% ipython --no-banner

In [1]: import numpy as np

In [2]: np.set_printoptions(suppress=True, linewidth=140)

In [3]: def rd(a):
   ...:     return np.round(a, 1) + 0
   ...: 

In [4]: K = np.loadtxt("case2.csv", delimiter=",")

In [5]: print(K)
[[-2.5 -0.2  0.7]
 [ 0.1 -0.1 -0.4]
 [-1.   0.3 -0.3]
 [-1.9  0.3 -0.5]
 [-0.1  1.2 -0.4]
 [ 0.4 -2.4  1.1]
 [-0.5 -0.2  0.9]
 [-0.3 -0.2 -3.1]
 [ 0.4 -0.3 -0.5]
 [ 1.7  2.2  0.2]
 [-1.2 -1.7 -0.7]
 [ 1.   1.5 -0.5]
 [ 1.  -0.4  0.1]
 [ 1.1  2.3  1.2]
 [ 0.7  1.2  1.9]
 [-1.5 -2.2 -0.7]
 [-1.8 -7.8  2.4]
 [ 1.4  0.4  0.2]
 [ 0.8 -0.6 -0.8]
 [ 0.2  0.7 -1.2]
 [-1.  -0.1  0.2]
 [-0.9 -0.7 -1.2]
 [-0.4 -0.2 -1.2]
 [-0.6  1.2  0.6]]

In [6]: W2 = K[[1, 8]].astype(float)

In [7]: for _ in range(3):
   ...:     idx = np.linalg.norm(K[:, None] - W2, axis=-1).argmin(axis=1)
   ...:     W2 = np.array([K[idx == j].mean(axis=0) for j in range(2)])
   ...: 

In [8]: print(idx)
[0 0 0 0 0 1 0 0 0 0 1 0 0 0 0 1 1 0 0 0 0 0 0 0]

In [9]: print(np.abs(W2[1] - W2[0]).argmax())
1

In [10]: print(rd(W2[1] - W2[0]))
[-1.  -3.9  0.7]

In [11]: print(np.bincount(idx))
[20  4]

In [12]: print(rd(W2))
[[ 0.   0.4 -0.2]
 [-1.  -3.5  0.5]]

In [13]: print([round(float(x), 1) for x in np.linalg.svd(W2, compute_uv=False)[:3]])
[3.7, 0.2]

In [14]: print(rd(np.linalg.norm(W2, 2) / np.linalg.norm(W2)))
1.0

In [15]: print(np.argsort(-np.linalg.norm(W2, axis=0).round(6), kind="stable")[:3])
[1 0 2]

In [16]: other = np.array([[-2, 1, 2], [-3, 1, -2], [1, -1, 1]])

In [17]: F = other.T @ other

In [18]: print(F)
[[14 -6  3]
 [-6  3 -1]
 [ 3 -1  9]]

In [19]: w, V = np.linalg.eigh(F)

In [20]: x0 = np.array([0, -2, 3])

In [21]: print(x0 @ F @ x0)
105

In [22]: print(rd(V * np.abs(w) @ V.T))
[[14. -6.  3.]
 [-6.  3. -1.]
 [ 3. -1.  9.]]

In [23]: print((np.sign(V[:, -1].round(6)) == np.sign(V[0, -1].round(6))).astype(int))
[1 0 1]

In [24]: print(rd(x0 @ F @ x0 / (x0 @ x0)), rd(w[0]), rd(w[-1]))
8.1 0.3 17.8

In [25]: print(np.abs(F).sum(axis=1).max(), rd(np.abs(w).max()))
23 17.8

In [26]: M = np.load("out4.npy")

In [27]: print(M)
[[0 0 0 2]
 [0 0 0 0]
 [0 0 0 0]
 [6 0 0 0]]

In [28]: print(np.kron(np.eye(2, dtype=int), M))
[[0 0 0 2 0 0 0 0]
 [0 0 0 0 0 0 0 0]
 [0 0 0 0 0 0 0 0]
 [6 0 0 0 0 0 0 0]
 [0 0 0 0 0 0 0 2]
 [0 0 0 0 0 0 0 0]
 [0 0 0 0 0 0 0 0]
 [0 0 0 0 6 0 0 0]]

In [29]: print(rd(np.linalg.eigvals(M).sum().real))
0.0

In [30]: print(np.einsum("ii->", M))
0

In [31]: print(rd(np.linalg.det(M.T)))
0.0

In [32]: print(rd(np.linalg.det(2 * M)), rd(np.linalg.det(M)))
0.0 0.0

In [33]: other = np.array([[2, 1], [0, 1], [2, 2], [0, 1]])

In [34]: print(np.einsum("ij->j", M))
[6 0 0 2]

In [35]: print(M @ other)
[[ 0  2]
 [ 0  0]
 [ 0  0]
 [12  6]]

In [36]: print(np.einsum("ij,ij->i", M, M))
[ 4  0  0 36]

In [37]: def softmax(z):
    ...:     e = np.exp(z - z.max(axis=-1, keepdims=True))
    ...:     return e / e.sum(axis=-1, keepdims=True)
    ...: 

In [38]: print(rd(softmax(M).sum(axis=1)))
[1. 1. 1. 1.]

In [39]: print(rd(softmax(M[3] + -3)))
[1. 0. 0. 0.]

In [40]: scores = M @ M.T / np.sqrt(4)

In [41]: print(rd(softmax(scores + np.triu(np.full(scores.shape, -np.inf), 1))))
[[1.  0.  0.  0. ]
 [0.5 0.5 0.  0. ]
 [0.3 0.3 0.3 0. ]
 [0.  0.  0.  1. ]]

In [42]: print(rd(softmax(scores)))
[[0.7 0.1 0.1 0.1]
 [0.2 0.2 0.2 0.2]
 [0.2 0.2 0.2 0.2]
 [0.  0.  0.  1. ]]

In [43]: A = 2 * np.eye(2) + np.eye(2, k=1)

In [44]: print(A)
[[2. 1.]
 [0. 2.]]

In [45]: Uu, s = np.linalg.svd(A)
Traceback (most recent call last):
  Cell In[45], line 1
    Uu, s = np.linalg.svd(A)
ValueError: too many values to unpack (expected 2)


In [46]: Uu, s, VT = np.linalg.svd(A, full_matrices=False)

In [47]: print(rd(np.cumsum(s ** 2) / np.sum(s ** 2)))
[0.7 1. ]

In [48]: print(rd(s / s[0]))
[1.  0.6]

In [49]: print(rd(Uu.T @ A @ VT.T))
[[2.6 0. ]
 [0.  1.6]]

In [50]: print(Uu.shape, s.shape, VT.shape)
(2, 2) (2,) (2, 2)

In [51]: print(rd(VT @ VT.T))
[[1. 0.]
 [0. 1.]]

In [52]: print(np.abs(Uu[:, 0]).round(6).argmax())
0

In [53]: E = np.arange(12).reshape(3, 4) + 4

In [54]: print(E)
[[ 4  5  6  7]
 [ 8  9 10 11]
 [12 13 14 15]]

In [55]: x0 = np.array([-3, 0, -2])

In [56]: rhs = K @ x0

In [57]: beta, lr = np.zeros(3), 1 / np.linalg.norm(K, 2) ** 2

In [58]: for i in range(25):
    ...:     beta -= lr * K.T @ (K @ beta - rhs)
    ...:     if i % 5 == 0: print(i, round(np.linalg.norm(K @ beta - rhs), 1))
    ...: 
0 13.6
5 3.1
10 0.9
15 0.3
20 0.1

In [59]: print(rd(np.linalg.cond(K)))
2.4

In [60]: other = E / np.linalg.norm(E, axis=1, keepdims=True)

In [61]: C2 = other @ other.T

In [62]: print(rd(C2[1]))
[1. 1. 1.]

In [63]: print(rd(np.linalg.norm(other, axis=1)))
[1. 1. 1.]

In [64]: print((np.abs(C2) > 0.9).astype(int))
[[1 1 1]
 [1 1 1]
 [1 1 1]]

In [65]: W0 = np.load("block5.npy")

In [66]: print(W0)
[[8 2 6 2]
 [2 1 2 0]
 [6 2 5 1]
 [2 0 1 1]]

In [67]: rank = np.linalg.matrix_rank(W0)

In [68]: print(rank)
2

In [69]: null = np.linalg.svd(W0)[2][rank:].T

In [70]: print(rd(null @ null.T))
[[ 0.3  0.  -0.3 -0.3]
 [ 0.   0.7 -0.3  0.3]
 [-0.3 -0.3  0.5  0.2]
 [-0.3  0.3  0.2  0.5]]

In [71]: print(null.shape)
(4, 2)

In [72]: print(np.allclose(W0 @ null, 0))
True

In [73]: print([int(np.linalg.matrix_rank(W0[:, :j + 1])) for j in range(4)])
[1, 2, 2, 2]

In [74]: print(rd(W0 @ null))
[[0. 0.]
 [0. 0.]
 [0. 0.]
 [0. 0.]]

In [75]: print([int(np.linalg.matrix_rank(np.delete(W0, i, axis=0))) for i in range(4)])
[2, 2, 2, 2]

In [76]: Uu, s, VT = np.linalg.svd(W0)

In [77]: V = VT[:(s > 1e-8).sum()]

In [78]: rng = np.random.default_rng(40807)

In [79]: x0 = W0[2] + -1 * W0[0] + rng.integers(2) * np.eye(4)[0]

In [80]: print(x0)
[-2.  0. -1. -1.]

In [81]: print(rd(np.linalg.norm(x0 - V.T @ V @ x0)))
0.0

In [82]: print(np.allclose(V.T @ V @ x0, x0))
True

In [83]: print(rd(V.T @ V))
[[ 0.7  0.   0.3  0.3]
 [ 0.   0.3  0.3 -0.3]
 [ 0.3  0.3  0.5 -0.2]
 [ 0.3 -0.3 -0.2  0.5]]

In [84]: print(np.argsort(-np.linalg.norm(W0, axis=0).round(6), kind="stable")[:3])
[0 2 1]

In [85]: print([round(float(x), 1) for x in np.linalg.svd(W0, compute_uv=False)[:3]])
[13.7, 1.3, 0.0]

In [86]: print(rd(np.linalg.norm(W0, 2) / np.linalg.norm(W0)))
1.0

In [87]: print(np.linalg.matrix_rank(W0, rtol=0.1))
1

In [88]: print(np.linalg.cond(W0) > 100)
True

In [89]: X = np.loadtxt("dump.csv", delimiter=",")

In [90]: print(rd(X))
[[ 0.3 -0.4  0.9  0.1]
 [-0.4  0.8  0.5  0. ]
 [ 0.9  0.5 -0.1 -0.1]
 [ 0.1  0.  -0.1  1. ]]

In [91]: print(rd(softmax(X[1])))
[0.1 0.4 0.3 0.2]

In [92]: print(rd(softmax(X[1] + 3)))
[0.1 0.4 0.3 0.2]

In [93]: print(softmax(X).sum(axis=1))
[1. 1. 1. 1.]

In [94]: scores = X @ X.T / np.sqrt(4)

In [95]: print(softmax(scores).round(6).argmax(axis=1))
[0 1 2 3]

In [96]: print(rd(softmax(scores)[1] @ X))
[0.1 0.3 0.3 0.2]

In [97]: print(rd(softmax(scores)))
[[0.4 0.2 0.2 0.2]
 [0.2 0.4 0.2 0.2]
 [0.2 0.2 0.4 0.2]
 [0.2 0.2 0.2 0.4]]

In [98]: w, V = np.linalg.eigvalsh(X)
Traceback (most recent call last):
  Cell In[98], line 1
    w, V = np.linalg.eigvalsh(X)
ValueError: too many values to unpack (expected 2)


In [99]: w, V = np.linalg.eigh(X)

In [100]: print(rd(V.T @ X @ V))
[[-1.  0.  0.  0.]
 [ 0.  1.  0.  0.]
 [ 0.  0.  1.  0.]
 [ 0.  0.  0.  1.]]

In [101]: print(w.sum(), np.trace(X))
2.0 2.0

In [102]: print(rd(w))
[-1.  1.  1.  1.]

In [103]: print(rd(np.linalg.eigvalsh(X @ X)))
[1. 1. 1. 1.]

In [104]: print(np.unique(w.round(6) + 0, return_counts=True)[1])
[1 3]

In [105]: print(rd(V @ np.diag(w) @ V.T))
[[ 0.3 -0.4  0.9  0.1]
 [-0.4  0.8  0.5  0. ]
 [ 0.9  0.5 -0.1 -0.1]
 [ 0.1  0.  -0.1  1. ]]
